% ipython --no-banner

In [1]: import numpy as np

In [2]: import numpy.linalg as la

In [3]: np.set_printoptions(suppress=True, linewidth=200)

In [4]: def rnd(a):
   ...:     return np.round(a, 2) + 0
   ...: 

In [5]: X = np.load("out1.npy")

In [6]: X
Out[6]: 
array([[ 1,  0,  0,  0,  0,  0,  0,  0,  0,  0,  0,  0],
       [ 0,  1,  0,  0,  0,  0,  0,  0,  0,  0,  0,  0],
       [-1, -2,  1,  0,  0,  0,  0,  0,  0,  0,  0,  0],
       [ 2, -3, -3,  1,  0,  0,  0,  0,  0,  0,  0,  0],
       [ 1,  0, -2, -2,  1,  0,  0,  0,  0,  0,  0,  0],
       [-2,  2, -2, -3,  0,  1,  0,  0,  0,  0,  0,  0],
       [ 2,  1,  1,  0,  3,  3,  1,  0,  0,  0,  0,  0],
       [-1,  0,  0,  2,  3, -1,  2,  1,  0,  0,  0,  0],
       [ 0, -1, -1,  2,  1,  3, -3,  1,  1,  0,  0,  0],
       [-3,  2, -3,  1,  1, -2, -1,  0,  3,  1,  0,  0],
       [-1,  2, -3,  0, -1, -3,  2, -1,  2,  1,  1,  0],
       [ 1, -3,  3,  2, -1,  1,  0,  1, -1, -1, -2,  1]])

In [7]: # triangular: eigenvalues sit on the diagonal

In [8]: f, v = X[1], X[8]

In [9]: f @ v
Out[9]: np.int64(-1)

In [10]: f @ f
Out[10]: np.int64(1)

In [11]: p = (f @ v) / (f @ f) * f

In [12]: la.matrix_rank(np.outer(f, v))
Out[12]: np.int64(1)

In [13]: np.outer(f, v)
Out[13]: 
array([[ 0,  0,  0,  0,  0,  0,  0,  0,  0,  0,  0,  0],
       [ 0, -1, -1,  2,  1,  3, -3,  1,  1,  0,  0,  0],
       [ 0,  0,  0,  0,  0,  0,  0,  0,  0,  0,  0,  0],
       [ 0,  0,  0,  0,  0,  0,  0,  0,  0,  0,  0,  0],
       [ 0,  0,  0,  0,  0,  0,  0,  0,  0,  0,  0,  0],
       [ 0,  0,  0,  0,  0,  0,  0,  0,  0,  0,  0,  0],
       [ 0,  0,  0,  0,  0,  0,  0,  0,  0,  0,  0,  0],
       [ 0,  0,  0,  0,  0,  0,  0,  0,  0,  0,  0,  0],
       [ 0,  0,  0,  0,  0,  0,  0,  0,  0,  0,  0,  0],
       [ 0,  0,  0,  0,  0,  0,  0,  0,  0,  0,  0,  0],
       [ 0,  0,  0,  0,  0,  0,  0,  0,  0,  0,  0,  0],
       [ 0,  0,  0,  0,  0,  0,  0,  0,  0,  0,  0,  0]])

In [14]: data = np.array([[0, 8, 5, 6, 5, 1, 9, 7],
    ...:     [2, 5, 0, 7, 7, 4, 0, 1],
    ...:     [3, 7, 5, 6, 8, 9, 5, 6],
    ...:     [7, 9, 2, 2, 6, 4, 4, 6],
    ...:     [6, 9, 5, 9, 2, 4, 0, 0],
    ...:     [2, 8, 4, 9, 7, 1, 1, 9],
    ...:     [4, 7, 0, 1, 7, 2, 9, 2],
    ...:     [2, 3, 6, 0, 0, 5, 0, 3]])

In [15]: t = np.radians(30)

In [16]: r_ = np.eye(8)

In [17]: r_[0, 0] = r_[6, 6] = np.cos(t)

In [18]: r_[0, 6], r_[6, 0] = -np.sin(t), np.sin(t)

In [19]: rnd(r_)
Out[19]: 
array([[ 0.87,  0.  ,  0.  ,  0.  ,  0.  ,  0.  , -0.5 ,  0.  ],
       [ 0.  ,  1.  ,  0.  ,  0.  ,  0.  ,  0.  ,  0.  ,  0.  ],
       [ 0.  ,  0.  ,  1.  ,  0.  ,  0.  ,  0.  ,  0.  ,  0.  ],
       [ 0.  ,  0.  ,  0.  ,  1.  ,  0.  ,  0.  ,  0.  ,  0.  ],
       [ 0.  ,  0.  ,  0.  ,  0.  ,  1.  ,  0.  ,  0.  ,  0.  ],
       [ 0.  ,  0.  ,  0.  ,  0.  ,  0.  ,  1.  ,  0.  ,  0.  ],
       [ 0.5 ,  0.  ,  0.  ,  0.  ,  0.  ,  0.  ,  0.87,  0.  ],
       [ 0.  ,  0.  ,  0.  ,  0.  ,  0.  ,  0.  ,  0.  ,  1.  ]])

In [20]: out = data @ r_.T

In [21]: rnd(np.abs(out - data).max(axis=0))
Out[21]: array([5.04, 0.  , 0.  , 0.  , 0.  , 0.  , 3.  , 0.  ])

In [22]: np.allclose(data @ data.T, out @ out.T)
Out[22]: True

In [23]: rnd(out)
Out[23]: 
array([[-4.5 ,  8.  ,  5.  ,  6.  ,  5.  ,  1.  ,  7.79,  7.  ],
       [ 1.73,  5.  ,  0.  ,  7.  ,  7.  ,  4.  ,  1.  ,  1.  ],
       [ 0.1 ,  7.  ,  5.  ,  6.  ,  8.  ,  9.  ,  5.83,  6.  ],
       [ 4.06,  9.  ,  2.  ,  2.  ,  6.  ,  4.  ,  6.96,  6.  ],
       [ 5.2 ,  9.  ,  5.  ,  9.  ,  2.  ,  4.  ,  3.  ,  0.  ],
       [ 1.23,  8.  ,  4.  ,  9.  ,  7.  ,  1.  ,  1.87,  9.  ],
       [-1.04,  7.  ,  0.  ,  1.  ,  7.  ,  2.  ,  9.79,  2.  ],
       [ 1.73,  3.  ,  6.  ,  0.  ,  0.  ,  5.  ,  1.  ,  3.  ]])

In [24]: rnd(la.det(r_)), rnd(np.trace(r_))
Out[24]: (np.float64(1.0), np.float64(7.73))

In [25]: out = np.array([[2, 1, 0],
    ...:     [0, 2, 3],
    ...:     [2, 0, 1],
    ...:     [3, 2, 2],
    ...:     [2, 1, 1],
    ...:     [1, 2, 0],
    ...:     [2, 3, 0],
    ...:     [2, 0, 1]])

In [26]: np.einsum("ij,ij->i", data, data)
Out[26]: array([281, 144, 325, 242, 243, 297, 204,  83])

In [27]: np.einsum("ik,kj->ji", data, out)
Out[27]: 
array([[71, 45, 81, 60, 57, 74, 49, 27],
       [62, 41, 70, 55, 52, 48, 58, 18],
       [53, 37, 52, 45, 52, 62, 32, 18]])

In [28]: la.matrix_rank(np.vstack([data, out.T]))
Out[28]: np.int64(8)

In [29]: np.einsum("ij->j", data)
Out[29]: array([26, 56, 27, 40, 42, 30, 28, 34])

In [30]: f = np.array([-8, -8, -2, -5, 2, 5, -8, -4])

In [31]: out = data + np.outer(f, np.eye(8)[0])

In [32]: out
Out[32]: 
array([[-8.,  8.,  5.,  6.,  5.,  1.,  9.,  7.],
       [-6.,  5.,  0.,  7.,  7.,  4.,  0.,  1.],
       [ 1.,  7.,  5.,  6.,  8.,  9.,  5.,  6.],
       [ 2.,  9.,  2.,  2.,  6.,  4.,  4.,  6.],
       [ 8.,  9.,  5.,  9.,  2.,  4.,  0.,  0.],
       [ 7.,  8.,  4.,  9.,  7.,  1.,  1.,  9.],
       [-4.,  7.,  0.,  1.,  7.,  2.,  9.,  2.],
       [-2.,  3.,  6.,  0.,  0.,  5.,  0.,  3.]])

In [33]: rnd(la.det(out) / la.det(data)), rnd(1 + la.solve(data, f)[0])
Out[33]: (np.float64(9.59), np.float64(9.59))

In [34]: vec = np.array([-2, -2, 0, -1, -1, 1, -1, -1])

In [35]: (data * vec).sum(axis=1)
Out[35]: array([-42, -25, -36, -46, -37, -45, -39,  -8])

In [36]: np.sign((data @ vec).round(6))
Out[36]: array([-1, -1, -1, -1, -1, -1, -1, -1])

In [37]: A = np.array([[1, -3, 9, -27],
    ...:     [1, -2, 4, -8],
    ...:     [1, -1, 1, -1],
    ...:     [1, 0, 0, 0],
    ...:     [1, 1, 1, 1]])

In [38]: q, V = la.qr(A[:, :1])[0], la.qr(A[:, 1:])[0]

In [39]: sigma = la.svd(q.T @ V, compute_uv=False)

In [40]: rnd(np.degrees(np.arccos(sigma.clip(0, 1))))
Out[40]: array([30.61])

In [41]: (sigma > 0.9).sum()
Out[41]: np.int64(0)

In [42]: vec = np.array([1, 3, 1, 3])

In [43]: rhs = A @ vec

In [44]: rhs
Out[44]: array([-80, -25,  -4,   1,   8])

In [45]: try:
    ...:     la.solve(A, rhs)
    ...: except la.LinAlgError as e:
    ...:     print(repr(e))
    ...: 
LinAlgError('Last 2 dimensions of the array must be square')

In [46]: rng = np.random.default_rng(39)

In [47]: rhs = rhs + 0.1 * rng.normal(size=5)

In [48]: rnd(rhs)
Out[48]: array([-80.  , -24.97,  -3.98,   0.91,   7.88])

In [49]: c, *_ = la.lstsq(A, rhs)

In [50]: rnd(la.norm(rhs - A @ c))
Out[50]: np.float64(0.03)

In [51]: rnd(c)
Out[51]: array([0.93, 2.93, 1.01, 3.01])

In [52]: K = np.load("arr.npy")

In [53]: K
Out[53]: 
array([[0., 1., 1., 0., 2., 0., 2.],
       [1., 0., 0., 0., 0., 0., 0.],
       [1., 0., 0., 0., 0., 0., 0.],
       [0., 0., 0., 0., 0., 0., 0.],
       [2., 0., 0., 0., 0., 0., 0.],
       [0., 0., 0., 0., 0., 0., 0.],
       [2., 0., 0., 0., 0., 0., 0.]])

In [54]: rank = la.matrix_rank(K)

In [55]: rank
Out[55]: np.int64(2)

In [56]: null = la.svd(K)[2][rank:].T

In [57]: [int(la.matrix_rank(K[:i])) for i in range(1, len(K) + 1)]
Out[57]: [1, 2, 2, 2, 2, 2, 2]

In [58]: np.allclose(K @ null, 0)
Out[58]: True

In [59]: null.shape
Out[59]: (7, 5)

In [60]: rnd(null @ null.T)
Out[60]: 
array([[ 0. ,  0. ,  0. ,  0. ,  0. ,  0. ,  0. ],
       [ 0. ,  0.9, -0.1,  0. , -0.2,  0. , -0.2],
       [ 0. , -0.1,  0.9,  0. , -0.2,  0. , -0.2],
       [ 0. ,  0. ,  0. ,  1. ,  0. ,  0. ,  0. ],
       [ 0. , -0.2, -0.2,  0. ,  0.6,  0. , -0.4],
       [ 0. ,  0. ,  0. ,  0. ,  0. ,  1. ,  0. ],
       [ 0. , -0.2, -0.2,  0. , -0.4,  0. ,  0.6]])

In [61]: t = np.radians(36)

In [62]: r_ = np.eye(7)

In [63]: r_[6, 6] = r_[5, 5] = np.cos(t)

In [64]: r_[6, 5], r_[5, 6] = -np.sin(t), np.sin(t)

In [65]: rnd(r_)
Out[65]: 
array([[ 1.  ,  0.  ,  0.  ,  0.  ,  0.  ,  0.  ,  0.  ],
       [ 0.  ,  1.  ,  0.  ,  0.  ,  0.  ,  0.  ,  0.  ],
       [ 0.  ,  0.  ,  1.  ,  0.  ,  0.  ,  0.  ,  0.  ],
       [ 0.  ,  0.  ,  0.  ,  1.  ,  0.  ,  0.  ,  0.  ],
       [ 0.  ,  0.  ,  0.  ,  0.  ,  1.  ,  0.  ,  0.  ],
       [ 0.  ,  0.  ,  0.  ,  0.  ,  0.  ,  0.81,  0.59],
       [ 0.  ,  0.  ,  0.  ,  0.  ,  0.  , -0.59,  0.81]])

In [66]: out = K @ r_.T

In [67]: np.allclose(la.norm(K, axis=1), la.norm(out, axis=1))
Out[67]: True

In [68]: rnd(np.abs(out - K).max(axis=0))
Out[68]: array([0.  , 0.  , 0.  , 0.  , 0.  , 1.18, 0.38])

In [69]: (r_ != 0).astype(int)
Out[69]: 
array([[1, 0, 0, 0, 0, 0, 0],
       [0, 1, 0, 0, 0, 0, 0],
       [0, 0, 1, 0, 0, 0, 0],
       [0, 0, 0, 1, 0, 0, 0],
       [0, 0, 0, 0, 1, 0, 0],
       [0, 0, 0, 0, 0, 1, 1],
       [0, 0, 0, 0, 0, 1, 1]])

In [70]: rnd(r_ @ r_)
Out[70]: 
array([[ 1.  ,  0.  ,  0.  ,  0.  ,  0.  ,  0.  ,  0.  ],
       [ 0.  ,  1.  ,  0.  ,  0.  ,  0.  ,  0.  ,  0.  ],
       [ 0.  ,  0.  ,  1.  ,  0.  ,  0.  ,  0.  ,  0.  ],
       [ 0.  ,  0.  ,  0.  ,  1.  ,  0.  ,  0.  ,  0.  ],
       [ 0.  ,  0.  ,  0.  ,  0.  ,  1.  ,  0.  ,  0.  ],
       [ 0.  ,  0.  ,  0.  ,  0.  ,  0.  ,  0.31,  0.95],
       [ 0.  ,  0.  ,  0.  ,  0.  ,  0.  , -0.95,  0.31]])

In [71]: (la.matrix_power((r_ != 0) + (r_.T != 0) + np.eye(7), 7) > 0).astype(int)
Out[71]: 
array([[1, 0, 0, 0, 0, 0, 0],
       [0, 1, 0, 0, 0, 0, 0],
       [0, 0, 1, 0, 0, 0, 0],
       [0, 0, 0, 1, 0, 0, 0],
       [0, 0, 0, 0, 1, 0, 0],
       [0, 0, 0, 0, 0, 1, 1],
       [0, 0, 0, 0, 0, 1, 1]])

In [72]: rnd(la.det(r_))
Out[72]: np.float64(1.0)

In [73]: np.flatnonzero(la.matrix_power((r_ != 0) + (r_.T != 0) + np.eye(7), 7)[6])
Out[73]: array([5, 6])

In [74]: rnd(la.matrix_power(K, 4))
Out[74]: 
array([[100.,   0.,   0.,   0.,   0.,   0.,   0.],
       [  0.,  10.,  10.,   0.,  20.,   0.,  20.],
       [  0.,  10.,  10.,   0.,  20.,   0.,  20.],
       [  0.,   0.,   0.,   0.,   0.,   0.,   0.],
       [  0.,  20.,  20.,   0.,  40.,   0.,  40.],
       [  0.,   0.,   0.,   0.,   0.,   0.,   0.],
       [  0.,  20.,  20.,   0.,  40.,   0.,  40.]])

In [75]: K @ K
Out[75]: 
array([[10.,  0.,  0.,  0.,  0.,  0.,  0.],
       [ 0.,  1.,  1.,  0.,  2.,  0.,  2.],
       [ 0.,  1.,  1.,  0.,  2.,  0.,  2.],
       [ 0.,  0.,  0.,  0.,  0.,  0.,  0.],
       [ 0.,  2.,  2.,  0.,  4.,  0.,  4.],
       [ 0.,  0.,  0.,  0.,  0.,  0.,  0.],
       [ 0.,  2.,  2.,  0.,  4.,  0.,  4.]])

In [76]: la.determinant(K)
Traceback (most recent call last):
  Cell In[76], line 1
    la.determinant(K)
AttributeError: module 'numpy.linalg' has no attribute 'determinant'


In [77]: rnd(np.abs(la.eigvals(K)).max())
Out[77]: np.float64(3.16)

In [78]: assert K == K.T
Traceback (most recent call last):
  Cell In[78], line 1
    assert K == K.T
ValueError: The truth value of an array with more than one element is ambiguous. Use a.any() or a.all()


In [79]: basis = np.array([[-4, -2, 2, 2, 1, 1, -1],
    ...:     [5, -3, 2, -2, 5, 3, 4],
    ...:     [-3, 5, -2, -3, 0, 0, 1]])

In [80]: arr = np.repeat(basis, 21 // 3, axis=0)

In [81]: arr = arr + 0.1 * rng.normal(size=arr.shape)

In [82]: rnd(arr)
Out[82]: 
array([[-3.97, -1.96,  2.19,  1.94,  1.04,  1.02, -1.02],
       [-4.13, -2.15,  2.2 ,  1.95,  1.2 ,  1.07, -1.06],
       [-3.95, -2.15,  1.95,  2.  ,  1.03,  0.95, -1.1 ],
       [-4.01, -1.99,  1.97,  1.99,  1.1 ,  1.14, -0.86],
       [-4.07, -2.03,  2.07,  2.04,  1.16,  1.  , -0.9 ],
       [-4.04, -2.06,  1.97,  2.12,  0.82,  0.94, -1.11],
       [-4.01, -1.92,  2.06,  2.05,  0.87,  1.04, -0.85],
       [ 5.04, -2.87,  1.89, -1.97,  5.11,  2.99,  3.88],
       [ 4.86, -3.09,  1.99, -2.11,  4.93,  2.87,  3.93],
       [ 4.98, -3.03,  2.  , -1.96,  5.1 ,  3.02,  3.84],
       [ 5.07, -3.06,  2.06, -2.02,  5.08,  3.04,  3.91],
       [ 5.12, -3.06,  1.98, -1.9 ,  4.93,  3.02,  4.12],
       [ 5.05, -2.95,  2.16, -1.89,  5.02,  2.97,  3.97],
       [ 4.99, -2.83,  1.93, -1.93,  4.92,  3.13,  4.1 ],
       [-2.81,  4.92, -1.95, -2.92, -0.11, -0.02,  0.94],
       [-2.92,  4.93, -2.03, -2.98,  0.05, -0.06,  0.91],
       [-3.03,  5.06, -1.93, -2.88, -0.02,  0.17,  0.82],
       [-3.22,  4.98, -2.04, -2.99,  0.03,  0.06,  1.14],
       [-3.04,  5.05, -1.97, -3.  , -0.01,  0.12,  0.87],
       [-3.01,  5.1 , -2.06, -3.04, -0.06, -0.07,  0.8 ],
       [-2.92,  4.92, -1.97, -2.98, -0.04, -0.02,  0.95]])

In [83]: basis = arr[[12, 6]].astype(float)

In [84]: for _ in range(3):
    ...:     lab = la.norm(arr[:, None] - basis, axis=-1).argmin(axis=1)
    ...:     basis = np.array([arr[lab == j].mean(axis=0) for j in range(2)])
    ...: 

In [85]: lab
Out[85]: array([1, 1, 1, 1, 1, 1, 1, 0, 0, 0, 0, 0, 0, 0, 1, 1, 1, 1, 1, 1, 1])

In [86]: rnd(basis[1] - basis[0])
Out[86]: array([-8.53,  4.46, -1.97,  1.49, -4.51, -2.48, -4.  ])
